>>> import numpy as np
>>> from numpy import linalg as LA
>>> np.set_printoptions(precision=4, suppress=True, linewidth=200)
>>> feats = np.load("data.npy")
>>> print(feats)
[[ 1  2  1  2]
 [ 3 -1  3 -1]
 [ 1  2  1  2]
 [ 3 -1  3 -1]]
>>> M2 = np.array([[-3, 0], [-3, 3]])
>>> cent = np.kron(M2, feats)
>>> print(cent)
[[-3 -6 -3 -6  0  0  0  0]
 [-9  3 -9  3  0  0  0  0]
 [-3 -6 -3 -6  0  0  0  0]
 [-9  3 -9  3  0  0  0  0]
 [-3 -6 -3 -6  3  6  3  6]
 [-9  3 -9  3  9 -3  9 -3]
 [-3 -6 -3 -6  3  6  3  6]
 [-9  3 -9  3  9 -3  9 -3]]
>>> print(feats.sum(axis=0))
[8 2 8 2]
>>> left, sv, Vh = LA.svd(feats)
>>> evecs = Vh[:(sv > 1e-8).sum()]
>>> rng = np.random.default_rng(15361)
>>> x = feats[3] + 5 * feats[0] + rng.integers(2) * np.eye(4)[2]
>>> print(x)
[8. 9. 8. 9.]
>>> print(np.diag(evecs.T @ evecs))
[0.5 0.5 0.5 0.5]
>>> print(np.allclose(evecs.T @ evecs @ x, x))
True
>>> print(np.round(LA.norm(x - evecs.T @ evecs @ x), 4))
0.0
>>> print(np.round(evecs.T @ evecs, 4) + 0)
[[0.5 0.  0.5 0. ]
 [0.  0.5 0.  0.5]
 [0.5 0.  0.5 0. ]
 [0.  0.5 0.  0.5]]
>>> P = np.triu(np.array([[1, 1, -1, 3], [0, -1, 0, 2], [1, 0, -1, 0], [3, 1, -2, 3]]), 1) + np.eye(4)
>>> M2 = P @ feats @ LA.inv(P)
>>> print(np.round(LA.det(M2), 4))
0.0
